In [1]: import numpy as np

In [2]: np.set_printoptions(suppress=True, linewidth=200)

In [3]: mat = np.array([[-0.2, -1.3, -0.7, -1.0, 0.4],
   ...:     [-1.9, 0.6, -0.2, -0.6, -0.6],
   ...:     [1.3, 0.4, 0.1, 1.0, 1.1],
   ...:     [-1.1, 0.6, 0.4, -0.1, 0.9],
   ...:     [0.5, 1.1, 2.2, -2.1, -3.0]])

In [4]: rng = np.random.default_rng(991046)

In [5]: mat[0] = mat[3] + 0.3 * rng.normal(size=5)

In [6]: print(mat.round(3))
[[-1.474  0.429  0.39  -0.57   0.454]
 [-1.9    0.6   -0.2   -0.6   -0.6  ]
 [ 1.3    0.4    0.1    1.     1.1  ]
 [-1.1    0.6    0.4   -0.1    0.9  ]
 [ 0.5    1.1    2.2   -2.1   -3.   ]]

In [7]: np.round(np.poly(mat), 3)
Out[7]: array([ 1.   ,  3.874,  1.35 , -3.612,  7.88 , -0.68 ])

In [8]: print(np.round(np.linalg.det(mat.T), 3))
0.68

In [9]: print(np.round(np.einsum("ij,ji->", mat, mat), 3))
12.306

In [10]: print(np.round(np.kron(np.eye(2, dtype=int), mat), 3))
[[-1.474  0.429  0.39  -0.57   0.454 -0.     0.     0.    -0.     0.   ]
 [-1.9    0.6   -0.2   -0.6   -0.6   -0.     0.    -0.    -0.    -0.   ]
 [ 1.3    0.4    0.1    1.     1.1    0.     0.     0.     0.     0.   ]
 [-1.1    0.6    0.4   -0.1    0.9   -0.     0.     0.    -0.     0.   ]
 [ 0.5    1.1    2.2   -2.1   -3.     0.     0.     0.    -0.    -0.   ]
 [-0.     0.     0.    -0.     0.    -1.474  0.429  0.39  -0.57   0.454]
 [-0.     0.    -0.    -0.    -0.    -1.9    0.6   -0.2   -0.6   -0.6  ]
 [ 0.     0.     0.     0.     0.     1.3    0.4    0.1    1.     1.1  ]
 [-0.     0.     0.    -0.     0.    -1.1    0.6    0.4   -0.1    0.9  ]
 [ 0.     0.     0.    -0.    -0.     0.5    1.1    2.2   -2.1   -3.   ]]

In [11]: round(np.linalg.det(2 * mat), 3), np.round(np.linalg.det(mat), 3)
Out[11]: (np.float64(21.753), np.float64(0.68))

In [12]: round(np.linalg.det(mat[::-1]), 3)
Out[12]: np.float64(0.68)
